>>> import numpy as np
>>> np.set_printoptions(precision=2, suppress=True, linewidth=120, sign=" ")
>>> def tidy(a):
...     return np.round(a, 2) + 0
... 
>>> E = np.load("mat.npy")
>>> tidy(E)
array([[ 0.  , -0.02, -0.03,  0.01,  0.01],
       [-0.02,  0.19,  0.32, -0.18, -0.14],
       [-0.03,  0.32,  0.54, -0.29, -0.24],
       [ 0.01, -0.18, -0.29,  0.16,  0.13],
       [ 0.01, -0.14, -0.24,  0.13,  0.11]])
>>> np.linalg.matrix_rank(E, rtol=0.1)
np.int64(1)
>>> Z = np.array([[4, 3, 2, 2, 5],
...     [5, -4, 0, 0, 0],
...     [-1, -3, 4, 3, -4],
...     [1, -5, 2, -4, 4],
...     [-1, 0, -5, -4, 0]])
>>> rng = np.random.default_rng(161)
>>> X = (rng.random((16, 5)) < 0.25) @ Z
>>> X
array([[-1, -3,  4,  3, -4],
       [ 3,  0,  6,  5,  1],
       [-1,  0, -5, -4,  0],
       [-1, -3,  4,  3, -4],
       [ 0,  0,  0,  0,  0],
       [ 1, -5,  2, -4,  4],
       [ 1, -5,  2, -4,  4],
       [-1,  0, -5, -4,  0],
       [ 0,  0,  0,  0,  0],
       [ 4, -4, -5, -4,  0],
       [-1,  0, -5, -4,  0],
       [ 3,  3, -3, -2,  5],
       [ 0,  0,  0,  0,  0],
       [ 0,  0,  0,  0,  0],
       [ 5, -4,  0,  0,  0],
       [ 4, -5,  8,  1,  5]])
>>> proj = X @ np.linalg.solve(X.T @ X, X.T)
>>> np.allclose(proj @ proj, proj)
True
>>> z = X[:, 3] > np.median(X[:, 3])
>>> r0 = X[z].mean(axis=0) - X[~z].mean(axis=0)
>>> np.argsort(-np.abs(r0).round(6), kind="stable")
array([ 2,  3,  4,  1,  0])
>>> z.astype(int)
array([ 1,  1,  0,  1,  0,  0,  0,  0,  0,  0,  0,  0,  0,  0,  0,  1])
>>> left, sig, vt = np.linalg.svd(X)
>>> np.argmax(sig[:-1] / (sig[1:] + 1e-6)) + 1
np.int64(4)
>>> other = left[:, :4] @ np.diag(sig[:4]) @ vt[:4]
>>> tidy(other)
array([[-1.  , -3.01,  3.99,  3.01, -3.99],
       [ 3.  , -0.01,  5.99,  5.01,  1.01],
       [-1.  , -0.01, -5.01, -3.99,  0.01],
       [-1.  , -3.01,  3.99,  3.01, -3.99],
       [ 0.  ,  0.  ,  0.  ,  0.  ,  0.  ],
       [ 1.  , -5.  ,  2.  , -4.  ,  4.  ],
       [ 1.  , -5.  ,  2.  , -4.  ,  4.  ],
       [-1.  , -0.01, -5.01, -3.99,  0.01],
       [ 0.  ,  0.  ,  0.  ,  0.  ,  0.  ],
       [ 4.  , -4.  , -5.  , -4.  ,  0.  ],
       [-1.  , -0.01, -5.01, -3.99,  0.01],
       [ 3.  ,  2.99, -3.01, -1.99,  5.01],
       [ 0.  ,  0.  ,  0.  ,  0.  ,  0.  ],
       [ 0.  ,  0.  ,  0.  ,  0.  ,  0.  ],
       [ 5.  , -4.  ,  0.  , -0.01,  0.  ],
       [ 4.  , -5.  ,  8.  ,  1.01,  5.  ]])
>>> np.linalg.matrix_rank(other)
np.int64(4)
>>> A = np.array([[1.1, -0.3, -0.6, 0.2],
...     [0.6, -0.2, 0.6, -0.2],
...     [0.0, -1.9, -1.2, 1.0],
...     [0.7, -0.4, -0.7, 1.8],
...     [0.5, 2.1, -1.5, 0.3],
...     [1.6, -0.6, 0.0, -0.5],
...     [1.3, -1.1, -1.2, -1.7],
...     [-0.9, 0.9, 0.5, 0.1],
...     [0.4, 0.1, -0.4, -0.1],
...     [0.3, 0.1, 0.1, 0.6],
...     [0.9, 0.8, 0.1, 0.0],
...     [-0.3, -0.5, 0.4, -0.1],
...     [-0.2, 0.6, -1.3, 0.3],
...     [-1.2, -0.2, -1.6, -0.6],
...     [-1.6, 0.2, 2.3, 1.1],
...     [0.8, -0.6, 0.2, 1.3],
...     [0.1, 1.7, 0.5, 1.9],
...     [0.0, -1.9, 0.4, -0.6]])
>>> A[:, 1] = 2 * A[:, 2] + 0.02 * rng.normal(size=18)
>>> tidy(A)
array([[ 1.1 , -1.2 , -0.6 ,  0.2 ],
       [ 0.6 ,  1.2 ,  0.6 , -0.2 ],
       [ 0.  , -2.42, -1.2 ,  1.  ],
       [ 0.7 , -1.41, -0.7 ,  1.8 ],
       [ 0.5 , -2.97, -1.5 ,  0.3 ],
       [ 1.6 ,  0.05,  0.  , -0.5 ],
       [ 1.3 , -2.42, -1.2 , -1.7 ],
       [-0.9 ,  1.02,  0.5 ,  0.1 ],
       [ 0.4 , -0.81, -0.4 , -0.1 ],
       [ 0.3 ,  0.21,  0.1 ,  0.6 ],
       [ 0.9 ,  0.19,  0.1 ,  0.  ],
       [-0.3 ,  0.81,  0.4 , -0.1 ],
       [-0.2 , -2.58, -1.3 ,  0.3 ],
       [-1.2 , -3.2 , -1.6 , -0.6 ],
       [-1.6 ,  4.59,  2.3 ,  1.1 ],
       [ 0.8 ,  0.38,  0.2 ,  1.3 ],
       [ 0.1 ,  1.  ,  0.5 ,  1.9 ],
       [ 0.  ,  0.8 ,  0.4 , -0.6 ]])
>>> cen = A - A.mean(axis=0)
>>> left, sig, vt = np.linalg.svd(cen, full_matrices=False)
>>> tidy(sig)
array([ 9.15,  3.66,  3.23,  0.04])
>>> np.linalg.matrix_rank(cen)
np.int64(4)
>>> np.abs(left[:, 0]).argmax()
np.int64(14)
